$ python -q
>>> import numpy as np
>>> from numpy import linalg as LA
>>> np.set_printoptions(precision=4, suppress=True, linewidth=200)
>>> rng = np.random.default_rng(8590)
>>> lab = rng.integers(0, 3, 3)
>>> mat = np.array([[0, 3, 0], [0, -3, -1], [-3, -2, -2]]) * (lab[:, None] == lab)
>>> mat
array([[ 0,  0,  0],
       [ 0, -3,  0],
       [-3,  0, -2]])
>>> lab = rng.permutation(3)
>>> lab
array([0, 1, 2])
>>> Y = mat[lab][:, lab]
>>> Y
array([[ 0,  0,  0],
       [ 0, -3,  0],
       [-3,  0, -2]])
>>> round(float(LA.det(Y)), 4), round(LA.det(mat[lab]), 4)
(0.0, np.float64(0.0))
>>> np.diag(Y)
array([ 0, -3, -2])
>>> np.trace(Y)
np.int64(-5)
>>> data = np.load("data.npy")
>>> data
array([[0, 0, 1, 0, 0],
       [0, 0, 0, 0, 0],
       [0, 0, 0, 0, 2],
       [0, 0, 0, 2, 0],
       [1, 0, 0, 0, 0]])
>>> lab = rng.permutation(5)
>>> lab
array([2, 1, 3, 0, 4])
>>> Y = data[lab][:, lab]
>>> Y
array([[0, 0, 0, 0, 2],
       [0, 0, 0, 0, 0],
       [0, 0, 2, 0, 0],
       [1, 0, 0, 0, 0],
       [0, 0, 0, 1, 0]])
>>> np.allclose(Y, data)
False
>>> A = np.loadtxt("case4.csv", delimiter=",")
>>> A
array([[ 0.,  0.,  0.],
       [ 3.,  1.,  7.],
       [ 0.,  0.,  0.],
       [ 0.,  0.,  0.],
       [ 2.,  9.,  8.],
       [ 3.,  1.,  7.],
       [12.,  7.,  9.],
       [ 0.,  0.,  0.],
       [ 0.,  0.,  0.],
       [ 9.,  6.,  2.],
       [ 0.,  0.,  0.],
       [ 0.,  0.,  0.],
       [12.,  7.,  9.],
       [ 0.,  0.,  0.],
       [ 2.,  9.,  8.],
       [ 0.,  0.,  0.],
       [ 0.,  0.,  0.],
       [ 0.,  0.,  0.],
       [ 0.,  0.,  0.],
       [12.,  7.,  9.],
       [ 2.,  9.,  8.],
       [ 2.,  9.,  8.],
       [ 3.,  1.,  7.],
       [ 0.,  0.,  0.],
       [ 3.,  1.,  7.]])
>>> r0 = np.array([0, 1])
>>> np.cross(mat[0, :3], mat[2, :3])
array([0, 0, 0])
